% python3 -q
>>> import numpy as np
>>> np.set_printoptions(precision=2, suppress=True, linewidth=140, floatmode="fixed")
>>> J = np.loadtxt("sample3.csv", delimiter=",")
>>> print(J)
[[10.00 11.00  6.00  9.00  4.00 10.00  2.00]
 [11.00 10.00  7.00 12.00  4.00  8.00 15.00]
 [ 6.00  7.00 16.00  9.00 18.00 15.00  9.00]
 [ 9.00 12.00  9.00 14.00 14.00 17.00  9.00]
 [ 4.00  4.00 18.00 14.00 14.00 15.00 17.00]
 [10.00  8.00 15.00 17.00 15.00 10.00  9.00]
 [ 2.00 15.00  9.00  9.00 17.00  9.00 10.00]]
>>> # symmetric, so the eigenvalues are real
>>> ev, V = np.linalg.eigh(J)
>>> print(np.unique(ev.round(6) + 0, return_counts=True)[1])
[1 1 1 1 1 1 1]
>>> print(V @ np.diag(ev) @ V.T)
[[10.00 11.00  6.00  9.00  4.00 10.00  2.00]
 [11.00 10.00  7.00 12.00  4.00  8.00 15.00]
 [ 6.00  7.00 16.00  9.00 18.00 15.00  9.00]
 [ 9.00 12.00  9.00 14.00 14.00 17.00  9.00]
 [ 4.00  4.00 18.00 14.00 14.00 15.00 17.00]
 [10.00  8.00 15.00 17.00 15.00 10.00  9.00]
 [ 2.00 15.00  9.00  9.00 17.00  9.00 10.00]]
>>> print(np.round(V.T @ V, 2) + 0)
[[1.00 0.00 0.00 0.00 0.00 0.00 0.00]
 [0.00 1.00 0.00 0.00 0.00 0.00 0.00]
 [0.00 0.00 1.00 0.00 0.00 0.00 0.00]
 [0.00 0.00 0.00 1.00 0.00 0.00 0.00]
 [0.00 0.00 0.00 0.00 1.00 0.00 0.00]
 [0.00 0.00 0.00 0.00 0.00 1.00 0.00]
 [0.00 0.00 0.00 0.00 0.00 0.00 1.00]]
>>> print(round(float(ev.sum()), 2), np.trace(J))
84.0 84.0
>>> print(ev)
[-13.04  -6.89  -2.80   3.94   9.89  16.02  76.87]
>>> print(np.linalg.eigvalsh(J @ J))
[   7.86   15.52   47.41   97.90  169.96  256.79 5908.57]
>>> print(np.abs(V[:, -1]).round(6).argmax())
4
>>> print((ev > 1e-8).sum(), (ev < -1e-8).sum())
4 3
>>> print(np.abs(V[:, -1]))
[0.24 0.31 0.41 0.42 0.44 0.42 0.36]
>>> G = J.T @ J
>>> print(np.allclose(G, G.T))
True
>>> print(np.diag(G))
[ 458.00  719.00 1052.00 1068.00 1262.00 1084.00  861.00]
>>> print(np.trace(G), (J ** 2).sum())
6504.0 6504.0
>>> print(np.linalg.matrix_rank(J))
7
>>> print(np.diff(J, axis=0))
[[ 1.00 -1.00  1.00  3.00  0.00 -2.00 13.00]
 [-5.00 -3.00  9.00 -3.00 14.00  7.00 -6.00]
 [ 3.00  5.00 -7.00  5.00 -4.00  2.00  0.00]
 [-5.00 -8.00  9.00  0.00  0.00 -2.00  8.00]
 [ 6.00  4.00 -3.00  3.00  1.00 -5.00 -8.00]
 [-8.00  7.00 -6.00 -8.00  2.00 -1.00  1.00]]
>>> print(round(float(np.linalg.norm(J)), 2))
80.65
>>> print(np.abs(J).max())
18.0
>>> arr = np.array([[8, 0, 0, 0, 0, 0],
...     [-8, -3, 0, 0, 0, 0],
...     [-1, 6, -8, 0, 0, 0],
...     [-3, -1, 6, 2, 0, 0],
...     [-6, 8, -2, 2, 3, 0],
...     [-6, -8, 1, -3, 5, 1]])
>>> other = arr / np.linalg.norm(arr, axis=1, keepdims=True)
>>> G = other @ other.T
>>> print(round(float(np.degrees(np.arccos(np.clip(G[2, 3], -1, 1)))), 2))
135.86
>>> print(np.argwhere(np.triu(np.abs(G) > 0.95, 1)))
[]
>>> other = arr[0, 0] * arr[1:] - np.outer(arr[1:, 0], arr[0])
>>> print(other)
[[  0 -24   0   0   0   0]
 [  0  48 -64   0   0   0]
 [  0  -8  48  16   0   0]
 [  0  64 -16  16  24   0]
 [  0 -64   8 -24  40   8]]
>>> print(arr[:, 0] / arr[0, 0])
[ 1.00 -1.00 -0.12 -0.38 -0.75 -0.75]
>>> u = np.array([3, 0, 1, 4, 2, 1])
>>> other = arr + np.outer(u, np.eye(6)[3])
>>> print(np.linalg.matrix_rank(np.linalg.inv(other) - np.linalg.inv(arr), tol=1e-8))
1
>>> print(np.linalg.matrix_rank(other - arr))
1
>>> W0 = np.loadtxt("test4.csv", delimiter=",")
>>> print(W0)
[[ 0.24  0.04  0.34  0.27]
 [ 0.04  0.10 -0.14  0.26]
 [ 0.34 -0.14  0.83 -0.08]
 [ 0.27  0.26 -0.08  0.82]]
>>> # rows and columns are dependent
>>> print(np.allclose(W0[:-1].T @ np.linalg.lstsq(W0[:-1].T, W0[-1])[0], W0[-1]))
True
>>> print(W0 @ np.linalg.pinv(W0) @ W0)
[[ 0.24  0.04  0.34  0.27]
 [ 0.04  0.10 -0.14  0.26]
 [ 0.34 -0.14  0.83 -0.08]
 [ 0.27  0.26 -0.08  0.82]]
>>> x = np.array([-3, 0, 2, -1])
>>> print(np.trace(W0))
2.0
>>> data = np.loadtxt("mat.csv", delimiter=",")
>>> print(data)
[[ 3.85  0.80  0.70  0.10  0.30  1.70]
 [ 2.27  0.40 -2.10 -0.10 -0.20  1.10]
 [ 1.69  1.60  0.30 -0.10  1.00  0.90]
 [ 3.60  0.40  1.70 -0.70  0.00  1.60]
 [ 3.14 -0.80  0.10 -0.50  2.20  1.40]
 [ 0.57  0.20 -1.00 -1.80  0.60  0.20]
 [ 2.72 -0.20 -1.00  0.60  0.20  0.90]
 [-2.48 -0.40  0.70  0.90  0.20 -1.20]
 [-0.77  0.00 -0.70 -1.00  0.90 -0.30]
 [-2.58 -0.30  1.90  0.00 -0.10 -1.30]
 [-0.64 -0.30  0.60 -0.20  1.80 -0.40]
 [ 1.34  0.00  0.20  0.70 -2.30  0.70]
 [-1.94 -0.20  0.40 -1.70 -0.80 -1.20]
 [-0.40  0.60  1.90  0.10 -1.20 -0.10]
 [-2.05  0.30 -1.80 -0.50  0.10 -0.90]
 [-1.94 -1.50  0.00  1.00 -0.40 -1.00]
 [ 1.08 -0.30 -0.70  2.60 -1.20  0.60]
 [-1.07 -1.40  1.00 -0.10 -1.20 -0.40]
 [-3.44  1.20  2.00  0.70  0.80 -1.80]
 [-1.31 -0.70 -1.40 -1.10  0.40 -0.70]
 [-0.85  1.50 -0.10  0.60 -1.60 -0.40]
 [ 2.28 -1.00  0.60 -2.00 -0.60  1.20]
 [-1.61 -0.80  0.20 -1.50  0.80 -1.20]]
>>> x = np.array([3, 2, 0, 1, 2, 0])
>>> target = data @ x
>>> print(np.round(np.linalg.pinv(data) @ data, 2) + 0)
[[1.00 0.00 0.00 0.00 0.00 0.00]
 [0.00 1.00 0.00 0.00 0.00 0.00]
 [0.00 0.00 1.00 0.00 0.00 0.00]
 [0.00 0.00 0.00 1.00 0.00 0.00]
 [0.00 0.00 0.00 0.00 1.00 0.00]
 [0.00 0.00 0.00 0.00 0.00 1.00]]
>>> rng = np.random.default_rng(79193)
>>> target = target + 0.05 * rng.normal(size=23)
>>> print(target)
[13.88  7.19 10.17 10.94 11.70  1.46  8.79 -6.97 -1.58 -8.51  0.88  0.19 -9.52 -2.23 -5.88 -8.72  2.81 -8.54 -5.64 -5.60 -2.12  1.71 -6.35]
>>> coef, *_ = np.linalg.lstsq(data, target)
>>> print(np.round(data.T @ (target - data @ coef), 2) + 0)
[0.00 0.00 0.00 0.00 0.00 0.00]
>>> print(coef)
[ 3.02  2.02  0.01  0.99  1.98 -0.02]
